$ ipython --no-banner

In [1]: import numpy as np

In [2]: np.set_printoptions(precision=1, suppress=True, linewidth=200)

In [3]: E = np.array([[5, 6, 7, 8, 9],
   ...:     [10, 11, 12, 13, 14],
   ...:     [15, 16, 17, 18, 19],
   ...:     [20, 21, 22, 23, 24],
   ...:     [25, 26, 27, 28, 29]])

In [4]: E
Out[4]: 
array([[ 5,  6,  7,  8,  9],
       [10, 11, 12, 13, 14],
       [15, 16, 17, 18, 19],
       [20, 21, 22, 23, 24],
       [25, 26, 27, 28, 29]])

In [5]: # rank 2

In [6]: E[:, 5]
---------------------------------------------------------------------------
IndexError                                Traceback (most recent call last)
Cell In[6], line 1
----> 1 E[:, 5]

IndexError: index 5 is out of bounds for axis 1 with size 5

In [7]: E.shape
Out[7]: (5, 5)

In [8]: np.round(np.linalg.svd(E, compute_uv=False), 1) + 0
Out[8]: array([92.3,  2.7,  0. ,  0. ,  0. ])

In [9]: np.diff(E, axis=0)
Out[9]: 
array([[5, 5, 5, 5, 5],
       [5, 5, 5, 5, 5],
       [5, 5, 5, 5, 5],
       [5, 5, 5, 5, 5]])

In [10]: np.abs(E).max()
Out[10]: np.int64(29)

In [11]: np.linalg.matrix_rank(E)
Out[11]: np.int64(2)

In [12]: np.unravel_index(np.abs(E).argmax(), E.shape)
Out[12]: (np.int64(4), np.int64(4))

In [13]: round(np.linalg.norm(E), 1)
Out[13]: np.float64(92.3)

In [14]: E - E[0]
Out[14]: 
array([[ 0,  0,  0,  0,  0],
       [ 5,  5,  5,  5,  5],
       [10, 10, 10, 10, 10],
       [15, 15, 15, 15, 15],
       [20, 20, 20, 20, 20]])

In [15]: Y = np.array([[7, -8, -8], [-2, -6, 6]])

In [16]: Z = np.kron(Y, E)

In [17]: np.round(np.linalg.norm(Z, 2), 1), round(float(np.linalg.norm(Y, 2) * np.linalg.norm(E, 2)), 1)
Out[17]: (np.float64(1234.4), 1234.4)

In [18]: O, _ = np.linalg.qr(np.array([[-0.1, -1.5], [-0.2, 0.9], [-0.6, -1.2], [-0.5, -0.1], [-0.2, -0.9]]))

In [19]: data = O @ O.T

In [20]: data
Out[20]: 
array([[ 0.5, -0.4,  0.2, -0.1,  0.2],
       [-0.4,  0.4,  0.1,  0.3, -0.1],
       [ 0.2,  0.1,  0.6,  0.4,  0.2],
       [-0.1,  0.3,  0.4,  0.4,  0.1],
       [ 0.2, -0.1,  0.2,  0.1,  0.2]])

In [21]: # rank 2

In [22]: vec = np.array([-1, -1, 2, -1, 2])

In [23]: round(float((vec - data @ vec) @ (data @ vec)), 1)
Out[23]: 0.0

In [24]: data @ vec
Out[24]: array([ 0.9, -0.5,  0.9,  0.2,  0.6])

In [25]: data @ data @ vec
Out[25]: array([ 0.9, -0.5,  0.9,  0.2,  0.6])

In [26]: round(float(np.trace(data)), 1)
Out[26]: 2.0

In [27]: np.eye(5) - data
Out[27]: 
array([[ 0.5,  0.4, -0.2,  0.1, -0.2],
       [ 0.4,  0.6, -0.1, -0.3,  0.1],
       [-0.2, -0.1,  0.4, -0.4, -0.2],
       [ 0.1, -0.3, -0.4,  0.6, -0.1],
       [-0.2,  0.1, -0.2, -0.1,  0.8]])

In [28]: Uu, sig, vt = np.linalg.svd(data)

In [29]: V = vt[:(sig > 1e-8).sum()]

In [30]: rng = np.random.default_rng(74905)

In [31]: vec = data[1] + -2 * data[0] + rng.integers(2) * np.eye(5)[2]

In [32]: vec
Out[32]: array([-1.3,  1.1, -0.4,  0.5, -0.6])

In [33]: np.linalg.matrix_rank(np.vstack([data, vec]))
Out[33]: np.int64(2)

In [34]: np.diag(V.T @ V)
Out[34]: array([0.5, 0.4, 0.6, 0.4, 0.2])

In [35]: np.allclose(V.T @ V @ vec, vec)
Out[35]: True

In [36]: P = np.triu(np.array([[1, 4, 2, -5, -1],
    ...:     [1, -5, 0, -4, -1],
    ...:     [-5, -5, -4, 1, -5],
    ...:     [5, -4, 0, 3, 3],
    ...:     [4, -5, -5, 0, -5]]), 1) + np.eye(5)

In [37]: Y = P @ data @ np.linalg.inv(P)

In [38]: round(np.linalg.det(Y), 1)
Out[38]: np.float64(0.0)

In [39]: Y
Out[39]: 
array([[ -0.2,   0.7,  -0.2,   1.5,  -5.2],
       [ -0.1,  -0.1,  -1.4,  -1.3,  -3.8],
       [ -1.1,   5.4,   1.9,  14.5, -30. ],
       [  0.6,  -2.5,  -0.1,  -6.2,  16.6],
       [  0.2,  -1.1,  -0.2,  -2.8,   6.6]])

In [40]: np.round(np.poly(Y), 1) + 0
Out[40]: array([ 1., -2.,  1.,  0.,  0.,  0.])

In [41]: np.trace(Y), np.round(np.trace(data), 1)
Out[41]: (np.float64(2.0), np.float64(2.0))

In [42]: np.argsort(-np.linalg.norm(data, axis=0).round(6), kind="stable")[:3]
Out[42]: array([2, 0, 3])

In [43]: O, _ = np.linalg.qr(np.array([[0.8, 0.6, 1.1, 1.3, -0.5, 0.7],
    ...:     [-0.5, 0.6, -0.2, -0.3, 1.5, -1.9],
    ...:     [0.7, 1.1, -0.1, 2.7, 0.7, 0.6],
    ...:     [0.7, 0.5, -0.6, -0.3, 0.4, -0.3],
    ...:     [0.3, 0.5, -0.6, 0.2, 0.5, -0.8],
    ...:     [0.0, 0.3, 0.3, 1.3, 0.1, 0.0]]))

In [44]: m1 = 2 * O

In [45]: m1.round(1) + 0
Out[45]: 
array([[-1.1,  0. ,  1.4, -0.8, -0.3, -0.2],
       [ 0.7, -1.6,  0.1, -0.9,  0.3,  0. ],
       [-1. , -1. , -0.1,  1.2,  0.6, -0.5],
       [-1. ,  0. , -1. , -0.8,  0.6,  0.9],
       [-0.4, -0.5, -0.8, -0.1, -1.6, -0.4],
       [ 0. , -0.5,  0.5,  0.7, -0.6,  1.6]])

In [46]: vec = np.array([0, 1, 2, 0, 2, 1])

In [47]: m1 @ np.eye(6)[3]
Out[47]: array([-0.8, -0.9,  1.2, -0.8, -0.1,  0.7])

In [48]: np.linalg.norm(m1 @ vec) <= np.linalg.norm(m1, 2) * np.linalg.norm(vec) + 1e-9
Out[48]: np.True_

In [49]: np.sign((m1 @ vec).round(6))
Out[49]: array([ 1., -1., -1.,  1., -1.,  1.])

In [50]: m1 @ vec
Out[50]: array([ 2. , -0.8, -0.5,  0.1, -5.8,  1. ])

In [51]: np.round(m1 * vec, 1) + 0
Out[51]: 
array([[ 0. ,  0. ,  2.8,  0. , -0.6, -0.2],
       [ 0. , -1.6,  0.2,  0. ,  0.6,  0. ],
       [ 0. , -1. , -0.2,  0. ,  1.3, -0.5],
       [ 0. ,  0. , -2. ,  0. ,  1.2,  0.9],
       [ 0. , -0.5, -1.7,  0. , -3.3, -0.4],
       [ 0. , -0.5,  1. ,  0. , -1.2,  1.6]])

In [52]: np.round(m1.reshape(-1, 2), 1) + 0
Out[52]: 
array([[-1.1,  0. ],
       [ 1.4, -0.8],
       [-0.3, -0.2],
       [ 0.7, -1.6],
       [ 0.1, -0.9],
       [ 0.3,  0. ],
       [-1. , -1. ],
       [-0.1,  1.2],
       [ 0.6, -0.5],
       [-1. ,  0. ],
       [-1. , -0.8],
       [ 0.6,  0.9],
       [-0.4, -0.5],
       [-0.8, -0.1],
       [-1.6, -0.4],
       [ 0. , -0.5],
       [ 0.5,  0.7],
       [-0.6,  1.6]])

In [53]: blk = m1.reshape(6, 2, -1)

In [54]: blk.shape
Out[54]: (6, 2, 3)

In [55]: blk.sum(axis=1)
Out[55]: 
array([[-1.9, -0.3,  1.2],
       [-0.2, -1.3,  0.1],
       [ 0.2, -0.3, -0.7],
       [-1.8,  0.6, -0.1],
       [-0.6, -2.1, -1.2],
       [ 0.7, -1.1,  2.1]])

In [56]: np.einsum("ihd,ihd->ih", blk, blk)
Out[56]: 
array([[3.3, 0.7],
       [3.1, 0.9],
       [2. , 2. ],
       [2. , 2. ],
       [1.1, 2.9],
       [0.5, 3.5]])

In [57]: np.round(blk.transpose(1, 0, 2), 1) + 0
Out[57]: 
array([[[-1.1,  0. ,  1.4],
        [ 0.7, -1.6,  0.1],
        [-1. , -1. , -0.1],
        [-1. ,  0. , -1. ],
        [-0.4, -0.5, -0.8],
        [ 0. , -0.5,  0.5]],

       [[-0.8, -0.3, -0.2],
        [-0.9,  0.3,  0. ],
        [ 1.2,  0.6, -0.5],
        [-0.8,  0.6,  0.9],
        [-0.1, -1.6, -0.4],
        [ 0.7, -0.6,  1.6]]])

In [58]: np.einsum("ihd,jhd->hij", blk, blk).shape
Out[58]: (2, 6, 6)

In [59]: np.linalg.norm(m1, axis=0)
Out[59]: array([2., 2., 2., 2., 2., 2.])

In [60]: np.round(m1[:, 4] @ m1[:, 3], 1)
Out[60]: np.float64(-0.0)

In [61]: np.round(m1.T @ m1, 1) + 0
Out[61]: 
array([[4., 0., 0., 0., 0., 0.],
       [0., 4., 0., 0., 0., 0.],
       [0., 0., 4., 0., 0., 0.],
       [0., 0., 0., 4., 0., 0.],
       [0., 0., 0., 0., 4., 0.],
       [0., 0., 0., 0., 0., 4.]])

In [62]: np.round(m1 @ m1.T, 1) + 0
Out[62]: 
array([[4., 0., 0., 0., 0., 0.],
       [0., 4., 0., 0., 0., 0.],
       [0., 0., 4., 0., 0., 0.],
       [0., 0., 0., 4., 0., 0.],
       [0., 0., 0., 0., 4., 0.],
       [0., 0., 0., 0., 0., 4.]])

In [63]: Y = m1 + rng.integers(-2, 3, (6, 4)) @ rng.integers(-2, 3, (4, 6))

In [64]: Y
Out[64]: 
array([[-1.1, -1. , -0.6, -2.8,  0.7, -1.2],
       [-1.3, -1.6, -1.9, -4.9, 14.3,  2. ],
       [ 2. , -4. ,  4.9,  2.2, -1.4, -2.5],
       [-1. , -4. ,  5. ,  1.2, -9.4,  0.9],
       [ 0.6, -0.5, -1.8, -1.1,  1.4, -1.4],
       [-3. ,  4.5, -0.5,  3.7, -0.6,  5.6]])

In [65]: Y - m1
Out[65]: 
array([[  0.,  -1.,  -2.,  -2.,   1.,  -1.],
       [ -2.,   0.,  -2.,  -4.,  14.,   2.],
       [  3.,  -3.,   5.,   1.,  -2.,  -2.],
       [  0.,  -4.,   6.,   2., -10.,   0.],
       [  1.,   0.,  -1.,  -1.,   3.,  -1.],
       [ -3.,   5.,  -1.,   3.,   0.,   4.]])

In [66]: np.round(np.linalg.svd(Y - m1, compute_uv=False), 1) + 0
Out[66]: array([19.7,  9.4,  5.4,  3.4,  0. ,  0. ])
